$ python3 -q
>>> import numpy as np
>>> np.set_printoptions(precision=4, suppress=True, linewidth=160, legacy="1.25")
>>> rd = lambda a: np.round(a, 4) + 0
>>> W0 = np.loadtxt("data.csv", delimiter=",")
>>> W0
array([[5., 1., 0., 0.],
       [0., 5., 1., 0.],
       [0., 0., 5., 1.],
       [0., 0., 0., 5.]])
>>> P = np.triu(np.array([[-3, -1, -5, 5], [5, -5, -2, 3], [-5, -3, 4, -1], [4, 2, -3, -1]]), 1) + np.eye(4)
>>> B = P @ W0 @ np.linalg.inv(P)
>>> np.linalg.matrix_rank(B)
4
>>> P @ W0 - W0 @ P
array([[ 0.,  0.,  1., -8.],
       [ 0.,  0.,  0., -1.],
       [ 0.,  0.,  0.,  0.],
       [ 0.,  0.,  0.,  0.]])
>>> U, sig, Vt = np.linalg.svd(W0, full_matrices=False)
>>> rd(Vt @ Vt.T)
array([[1., 0., 0., 0.],
       [0., 1., 0., 0.],
       [0., 0., 1., 0.],
       [0., 0., 0., 1.]])
>>> U.shape, sig.shape, Vt.shape
((4, 4), (4,), (4, 4))
>>> rd(U.T @ W0 @ Vt.T)
array([[5.8281, 0.    , 0.    , 0.    ],
       [0.    , 5.3615, 0.    , 0.    ],
       [0.    , 0.    , 4.747 , 0.    ],
       [0.    , 0.    , 0.    , 4.2136]])
>>> rd(np.sqrt((sig ** 2).sum())), rd(np.linalg.norm(W0))
(10.1489, 10.1489)
>>> np.allclose(U * sig @ Vt, W0)
True
>>> (sig > 1e-8).sum()
4
>>> rd(U.T @ U)
array([[1., 0., 0., 0.],
       [0., 1., 0., 0.],
       [0., 0., 1., 0.],
       [0., 0., 0., 1.]])
>>> np.prod(np.diag(W0)), rd(np.linalg.det(W0))
(625.0, 625.0)
>>> W0 @ W0
array([[25., 10.,  1.,  0.],
       [ 0., 25., 10.,  1.],
       [ 0.,  0., 25., 10.],
       [ 0.,  0.,  0., 25.]])
>>> [int(np.linalg.matrix_rank(np.linalg.matrix_power(W0, p))) for p in range(1, 5)]
[4, 4, 4, 4]
>>> (W0 - W0.T) / 2
array([[ 0. ,  0.5,  0. ,  0. ],
       [-0.5,  0. ,  0.5,  0. ],
       [ 0. , -0.5,  0. ,  0.5],
       [ 0. ,  0. , -0.5,  0. ]])
>>> np.trace(W0)
20.0
>>> W0 @ W0
array([[25., 10.,  1.,  0.],
       [ 0., 25., 10.,  1.],
       [ 0.,  0., 25., 10.],
       [ 0.,  0.,  0., 25.]])
>>> W0.inv()
Traceback (most recent call last):
  File "<python-input-23>", line 1, in <module>
    W0.inv()
    ^^^^^^
AttributeError: 'numpy.ndarray' object has no attribute 'inv'
>>> B = np.array([[-8, 8, 2, -3, -4, 3, -1], [-8, -4, -3, -4, 0, 2, 9]])
>>> K = np.block([[np.zeros((2, 2)), B], [B.T, np.zeros((7, 7))]])
>>> K
array([[ 0.,  0., -8.,  8.,  2., -3., -4.,  3., -1.],
       [ 0.,  0., -8., -4., -3., -4.,  0.,  2.,  9.],
       [-8., -8.,  0.,  0.,  0.,  0.,  0.,  0.,  0.],
       [ 8., -4.,  0.,  0.,  0.,  0.,  0.,  0.,  0.],
       [ 2., -3.,  0.,  0.,  0.,  0.,  0.,  0.,  0.],
       [-3., -4.,  0.,  0.,  0.,  0.,  0.,  0.,  0.],
       [-4.,  0.,  0.,  0.,  0.,  0.,  0.,  0.,  0.],
       [ 3.,  2.,  0.,  0.,  0.,  0.,  0.,  0.,  0.],
       [-1.,  9.,  0.,  0.,  0.,  0.,  0.,  0.,  0.]])
>>> vals, evecs = np.linalg.eigh(K)
>>> rd(np.linalg.eigvalsh(K + 5 * np.eye(9)))
array([-9.6745, -6.9021,  5.    ,  5.    ,  5.    ,  5.    ,  5.    , 16.9021, 19.6745])
>>> vals.sum(), np.trace(K)
(0.0, 0.0)
>>> rd(evecs.T @ K @ evecs)
array([[-14.6745,   0.    ,   0.    ,   0.    ,   0.    ,   0.    ,   0.    ,   0.    ,   0.    ],
       [  0.    , -11.9021,   0.    ,   0.    ,   0.    ,   0.    ,   0.    ,   0.    ,   0.    ],
       [  0.    ,   0.    ,   0.    ,   0.    ,   0.    ,   0.    ,   0.    ,   0.    ,   0.    ],
       [  0.    ,   0.    ,   0.    ,   0.    ,   0.    ,   0.    ,   0.    ,   0.    ,   0.    ],
       [  0.    ,   0.    ,   0.    ,   0.    ,   0.    ,   0.    ,   0.    ,   0.    ,   0.    ],
       [  0.    ,   0.    ,   0.    ,   0.    ,   0.    ,   0.    ,   0.    ,   0.    ,   0.    ],
       [  0.    ,   0.    ,   0.    ,   0.    ,   0.    ,   0.    ,   0.    ,   0.    ,   0.    ],
       [  0.    ,   0.    ,   0.    ,   0.    ,   0.    ,   0.    ,   0.    ,  11.9021,   0.    ],
       [  0.    ,   0.    ,   0.    ,   0.    ,   0.    ,   0.    ,   0.    ,   0.    ,  14.6745]])
>>> rd(np.linalg.svd(K, compute_uv=False))
array([14.6745, 14.6745, 11.9021, 11.9021,  0.    ,  0.    ,  0.    ,  0.    ,  0.    ])
>>> rd(evecs @ np.diag(vals) @ evecs.T)
array([[ 0.,  0., -8.,  8.,  2., -3., -4.,  3., -1.],
       [ 0.,  0., -8., -4., -3., -4.,  0.,  2.,  9.],
       [-8., -8.,  0.,  0.,  0.,  0.,  0.,  0.,  0.],
       [ 8., -4.,  0.,  0.,  0.,  0.,  0.,  0.,  0.],
       [ 2., -3.,  0.,  0.,  0.,  0.,  0.,  0.,  0.],
       [-3., -4.,  0.,  0.,  0.,  0.,  0.,  0.,  0.],
       [-4.,  0.,  0.,  0.,  0.,  0.,  0.,  0.,  0.],
       [ 3.,  2.,  0.,  0.,  0.,  0.,  0.,  0.,  0.],
       [-1.,  9.,  0.,  0.,  0.,  0.,  0.,  0.,  0.]])
>>> np.all(np.linalg.eigvalsh(K) > 0)
False
>>> rd(np.linalg.eigvalsh(K).min())
-14.6745
>>> rank = np.linalg.matrix_rank(K)
>>> rank
4
>>> ns = np.linalg.svd(K)[2][rank:].T
>>> [int(np.linalg.matrix_rank(K[:, :j + 1])) for j in range(9)]
[1, 2, 3, 4, 4, 4, 4, 4, 4]
>>> ns.shape
(9, 5)
>>> np.allclose(K @ ns, 0)
True
>>> np.linalg.matrix_rank(K.T @ K), np.linalg.matrix_rank(K @ K.T)
(4, 4)
>>> mat = np.loadtxt("mat.csv", delimiter=",")
>>> rd(mat)
array([[ 0.1704, -2.3634, -1.3241,  1.2775],
       [ 1.2437,  2.038 , -0.6463, -1.6976],
       [-1.7977, -0.1627,  2.2353,  0.8634],
       [-0.3714, -2.4476, -0.6668,  1.5578],
       [-1.7998, -0.1909,  2.2247,  0.8804],
       [ 1.5822, -0.8022, -2.4093, -0.2197],
       [ 0.4705, -2.2218, -1.6437,  1.068 ],
       [ 1.7655, -0.1107, -2.3217, -0.6933],
       [ 1.6451,  1.3791, -1.4704, -1.4931],
       [-1.7802, -0.8287,  1.9014,  1.2365],
       [ 1.7982,  0.1697, -2.2326, -0.8677],
       [-1.1608, -2.1177,  0.5023,  1.7076],
       [-1.798 , -0.1661,  2.234 ,  0.8655],
       [ 1.7249, -0.3238, -2.3691, -0.5542],
       [-1.7368, -1.0692,  1.7331,  1.3553],
       [ 0.083 ,  2.43  ,  1.0294, -1.4242],
       [ 1.7435,  1.0386, -1.7561, -1.3407],
       [ 1.3709, -1.2569, -2.3503,  0.1307],
       [ 0.1833, -2.3588, -1.3385,  1.2693],
       [-0.9616,  1.8219,  2.0882, -0.629 ],
       [-0.007 ,  2.4118,  1.1366, -1.3752],
       [ 0.3421,  2.4487,  0.705 , -1.5459],
       [-0.691 , -2.3895, -0.2287,  1.6615],
       [-1.158 ,  1.5862,  2.2304, -0.4101],
       [ 0.0066, -2.4119, -1.1361,  1.3754],
       [ 0.454 ,  2.4408,  0.5574, -1.5893],
       [ 1.2611, -1.4383, -2.2938,  0.2814],
       [-0.2902,  2.3153,  1.4555, -1.1987],
       [ 1.6146, -0.7126, -2.4091, -0.2848],
       [ 1.6853,  1.261 , -1.5772, -1.4429],
       [ 1.7837,  0.8017, -1.9185, -1.2226],
       [ 0.7242,  2.3782,  0.1808, -1.6694],
       [ 0.8883,  2.3067, -0.0637, -1.6988],
       [-0.7937,  1.9853,  1.9487, -0.7943],
       [-1.6228, -1.437 ,  1.4147,  1.5166],
       [ 1.2441, -1.4641, -2.284 ,  0.3035],
       [-0.8959, -2.3027,  0.0753,  1.6998],
       [ 0.3435,  2.4487,  0.7032, -1.5464]])
>>> U, sig, Vt = np.linalg.svd(mat)
>>> rd(sig)
array([13.3982, 12.7471,  0.    ,  0.    ])
>>> B = U[:, :2] @ np.diag(sig[:2]) @ Vt[:2]
>>> rd(np.linalg.norm(mat - B) / np.linalg.norm(mat))
0.0
>>> rd(np.linalg.norm(mat - B, 2)), rd(sig[2])
(0.0, 0.0)
>>> np.linalg.matrix_rank(B)
2
>>> np.linalg.matrix_rank(mat, rtol=0.05)
2
>>> D = np.linalg.norm(mat[:, None] - mat[None], axis=-1)
>>> np.linalg.matrix_rank(D ** 2)
3
>>> np.unravel_index(D.round(6).argmax(), D.shape)
(20, 24)
>>> rd(np.linalg.norm(mat, axis=1))
array([3., 3., 3., 3., 3., 3., 3., 3., 3., 3., 3., 3., 3., 3., 3., 3., 3., 3., 3., 3., 3., 3., 3., 3., 3., 3., 3., 3., 3., 3., 3., 3., 3., 3., 3., 3., 3., 3.])
>>> rd(D[:5, :5])
array([[0.    , 5.4622, 4.6429, 0.9006, 4.6209],
       [5.4622, 0.    , 5.381 , 5.773 , 5.3963],
       [4.6429, 5.381 , 0.    , 4.0199, 0.0347],
       [0.9006, 5.773 , 4.0199, 0.    , 3.9941],
       [4.6209, 5.3963, 0.0347, 3.9941, 0.    ]])
>>> (D + 1e9 * np.eye(38)).round(6).argmin(axis=1)
array([18, 32, 12, 22, 12, 28, 18, 13, 29, 14,  7, 36,  2,  7,  9, 20, 29, 26,  0, 33, 15, 37, 36, 19,  0, 37, 35, 20,  5,  8, 16, 32, 31, 19, 14, 26, 22, 21])
